>>> import numpy as np
>>> np.set_printoptions(suppress=True, linewidth=120)
>>> def rd(a):
...     return np.round(a, 2) + 0
... 
>>> feats = np.load("x.npy")
>>> rd(feats)
array([[ 0.15,  1.58,  1.53, -1.13, -0.75, -1.62, -3.96],
       [ 0.49, -0.8 ,  3.73,  1.68, -0.98, -0.97, -2.34],
       [-0.45,  0.25, -3.49, -1.1 ,  1.01,  1.23,  2.97],
       [ 0.15,  1.62,  1.47, -1.18, -0.73, -1.61, -3.96],
       [-0.51,  1.18, -3.8 , -2.06,  0.93,  0.76,  1.8 ],
       [ 0.23, -2.57,  1.35,  2.78,  0.06,  1.11,  2.76],
       [ 0.04,  2.01,  0.68, -1.75, -0.57, -1.56, -3.83],
       [-0.42,  0.  , -3.33, -0.82,  1.  ,  1.33,  3.21],
       [-0.49,  0.84, -3.74, -1.72,  0.98,  0.95,  2.29],
       [-0.08, -1.86, -1.01,  1.52,  0.64,  1.59,  3.91],
       [ 0.51, -1.84,  3.65,  2.65, -0.77, -0.28, -0.61],
       [ 0.09,  1.82,  1.09, -1.46, -0.66, -1.6 , -3.92],
       [ 0.51, -1.75,  3.69,  2.58, -0.79, -0.35, -0.79],
       [-0.51,  1.34, -3.8 , -2.21,  0.9 ,  0.66,  1.55],
       [ 0.36, -2.56,  2.38,  3.02, -0.25,  0.69,  1.74],
       [ 0.5 , -1.86,  3.63,  2.67, -0.76, -0.26, -0.56],
       [-0.23, -1.25, -2.03,  0.69,  0.84,  1.61,  3.94],
       [-0.14,  2.45, -0.65, -2.5 , -0.25, -1.31, -3.24],
       [ 0.35,  0.53,  2.88,  0.21, -0.96, -1.49, -3.62],
       [-0.13,  2.43, -0.55, -2.45, -0.27, -1.33, -3.3 ],
       [-0.42, -0.01, -3.32, -0.81,  1.  ,  1.33,  3.22],
       [ 0.43, -0.11,  3.4 ,  0.94, -1.01, -1.29, -3.11],
       [-0.4 , -0.14, -3.23, -0.66,  1.  ,  1.37,  3.33],
       [ 0.37, -2.54,  2.45,  3.03, -0.28,  0.65,  1.66],
       [-0.33,  2.58, -2.11, -2.98,  0.17, -0.81, -2.05],
       [-0.01, -2.1 , -0.48,  1.88,  0.52,  1.53,  3.77],
       [ 0.49, -0.73,  3.71,  1.61, -0.99, -1.01, -2.43],
       [-0.11,  2.39, -0.39, -2.37, -0.31, -1.37, -3.39],
       [-0.14, -1.66, -1.39,  1.24,  0.72,  1.61,  3.96],
       [-0.28,  2.59, -1.68, -2.88,  0.04, -0.99, -2.47],
       [-0.51,  1.36, -3.8 , -2.23,  0.9 ,  0.64,  1.52]])
>>> idx = feats[:, 2] > np.median(feats[:, 2])
>>> r0 = feats[idx].mean(axis=0) - feats[~idx].mean(axis=0)
>>> rd(r0)
array([ 0.62, -0.82,  4.75,  1.95, -1.28, -1.36, -3.28])
>>> ((feats - feats.mean(axis=0)) @ r0 > 0).astype(int)
array([1, 1, 0, 1, 0, 1, 1, 0, 0, 0, 1, 1, 1, 0, 1, 1, 0, 1, 1, 1, 0, 1, 0, 1, 0, 0, 1, 1, 0, 0, 0])
>>> left, sigma, Vt = np.linalg.svd(feats)
>>> rd(sigma)
array([20.94, 18.34,  0.  ,  0.  ,  0.  ,  0.  ,  0.  ])
>>> Y = left[:, :2] @ np.diag(sigma[:2]) @ Vt[:2]
>>> np.linalg.matrix_rank(Y)
np.int64(2)
>>> np.linalg.matrix_rank(feats, rtol=0.05)
np.int64(2)
>>> Z = feats[[12, 22]].astype(float)
>>> for _ in range(3):
...     idx = np.linalg.norm(feats[:, None] - Z, axis=-1).argmin(axis=1)
...     Z = np.array([feats[idx == j].mean(axis=0) for j in range(2)])
... 
>>> idx
array([0, 0, 1, 0, 1, 1, 0, 1, 1, 1, 0, 0, 0, 1, 0, 0, 1, 0, 0, 0, 1, 0, 1, 0, 1, 1, 0, 0, 1, 0, 1])
>>> np.bincount(idx)
array([17, 14])
>>> X = np.loadtxt("data.csv", delimiter=",")
>>> X
array([[ 8.,  5., -1., -9., -1.,  5.,  2.,  0.,  2.,  1.],
       [-1.,  9.,  3.,  5., -3., -6.,  1.,  2.,  0.,  2.],
       [ 7., -7., -3.,  8.,  5.,  2.,  1.,  1.,  1.,  2.],
       [ 4., -9.,  8.,  2., -7., -3.,  0.,  2.,  1.,  2.],
       [-1., -8.,  2.,  0.,  8., -1.,  2.,  0.,  1.,  1.],
       [ 0.,  0., -2., -5.,  1.,  8.,  2.,  2.,  1.,  0.],
       [ 0.,  0.,  0.,  0.,  0.,  0.,  2.,  5., -3.,  4.],
       [ 0.,  0.,  0.,  0.,  0.,  0., -3.,  5., -5.,  3.],
       [ 0.,  0.,  0.,  0.,  0.,  0., -2.,  3., -2., -3.],
       [ 0.,  0.,  0.,  0.,  0.,  0.,  1., -3., -4., -4.]])
>>> Y = X / np.linalg.norm(X, axis=1, keepdims=True)
>>> cov = Y @ Y.T
>>> rd(np.degrees(np.arccos(np.clip(cov[3, 1], -1, 1))))
np.float64(91.15)
>>> rd(cov[3])
array([-0.2 , -0.02,  0.22,  1.  ,  0.19, -0.34,  0.13,  0.09, -0.03, -0.18])
>>> rd(np.linalg.norm(Y, axis=1))
array([1., 1., 1., 1., 1., 1., 1., 1., 1., 1.])
>>> rng = np.random.default_rng(36158)
>>> idx = rng.permutation(10)
>>> idx
array([2, 8, 0, 9, 7, 1, 4, 3, 6, 5])
>>> Y = X[idx][:, idx]
>>> np.allclose(Y, X)
False
>>> np.diag(Y)
array([-3., -2.,  8., -4.,  5.,  9.,  8.,  2.,  2.,  8.])
>>> rd(np.sort(np.abs(np.linalg.eigvals(Y))))
array([ 3.63,  4.63,  5.32,  5.32,  6.48,  6.86, 10.68, 13.84, 14.6 , 14.6 ])
>>> Q, V = np.linalg.qr(X[:, :9])[0], np.linalg.qr(X[:, 9:])[0]
>>> sigma = np.linalg.svd(Q.T @ V, compute_uv=False)
>>> rd(sigma)
array([0.84])
>>> r0 = np.array([-6, 8, -4, 5, -6, 6, -6, 9, -6, -1]) + 0.5
>>> E = np.outer(r0, r0) / (r0 @ r0)
>>> rd(E)
array([[ 0.08, -0.13,  0.05, -0.08,  0.08, -0.1 ,  0.08, -0.14,  0.08,  0.01],
       [-0.13,  0.2 , -0.08,  0.13, -0.13,  0.15, -0.13,  0.22, -0.13, -0.01],
       [ 0.05, -0.08,  0.03, -0.05,  0.05, -0.06,  0.05, -0.09,  0.05,  0.  ],
       [-0.08,  0.13, -0.05,  0.08, -0.08,  0.1 , -0.08,  0.14, -0.08, -0.01],
       [ 0.08, -0.13,  0.05, -0.08,  0.08, -0.1 ,  0.08, -0.14,  0.08,  0.01],
       [-0.1 ,  0.15, -0.06,  0.1 , -0.1 ,  0.11, -0.1 ,  0.17, -0.1 , -0.01],
       [ 0.08, -0.13,  0.05, -0.08,  0.08, -0.1 ,  0.08, -0.14,  0.08,  0.01],
       [-0.14,  0.22, -0.09,  0.14, -0.14,  0.17, -0.14,  0.24, -0.14, -0.01],
       [ 0.08, -0.13,  0.05, -0.08,  0.08, -0.1 ,  0.08, -0.14,  0.08,  0.01],
       [ 0.01, -0.01,  0.  , -0.01,  0.01, -0.01,  0.01, -0.01,  0.01,  0.  ]])
>>> x0 = np.array([2, -1, 0, -1, -1, 0, 1, 1, -1, -2])
>>> h1 = np.maximum(E @ x0, 0)
>>> rd(np.tanh(E @ x0))
array([ 0.13, -0.2 ,  0.09, -0.13,  0.13, -0.16,  0.13, -0.23,  0.13,  0.01])
>>> rd(np.maximum(E @ x0, 0) - np.maximum(-E @ x0, 0))
array([ 0.13, -0.21,  0.09, -0.13,  0.13, -0.16,  0.13, -0.23,  0.13,  0.01])
>>> rd(E.T @ h1)
array([ 0.05, -0.08,  0.03, -0.05,  0.05, -0.06,  0.05, -0.08,  0.05,  0.  ])
>>> rd(np.maximum(E @ (3 * x0), 0))
array([0.4 , 0.  , 0.26, 0.  , 0.4 , 0.  , 0.4 , 0.  , 0.4 , 0.04])
>>> idx = rng.permutation(10)
>>> idx
array([6, 0, 4, 1, 3, 9, 2, 8, 5, 7])
>>> Y = E[idx][:, idx]
>>> rd(np.sort(np.abs(np.linalg.eigvals(Y))))
array([0., 0., 0., 0., 0., 0., 0., 0., 0., 1.])
>>> rd(np.diag(Y))
array([0.08, 0.08, 0.08, 0.2 , 0.08, 0.  , 0.03, 0.08, 0.11, 0.24])
>>> np.trace(Y)
np.float64(1.0)
>>> r = np.linalg.matrix_rank(E)
>>> r
np.int64(1)
>>> null = np.linalg.svd(E)[2][r:].T
>>> [int(np.linalg.matrix_rank(np.delete(E, i, axis=0))) for i in range(10)]
[1, 1, 1, 1, 1, 1, 1, 1, 1, 1]
>>> [int(np.linalg.matrix_rank(E[:, :j + 1])) for j in range(10)]
[1, 1, 1, 1, 1, 1, 1, 1, 1, 1]
>>> [int(np.linalg.matrix_rank(E[:i])) for i in range(1, len(E) + 1)]
[1, 1, 1, 1, 1, 1, 1, 1, 1, 1]
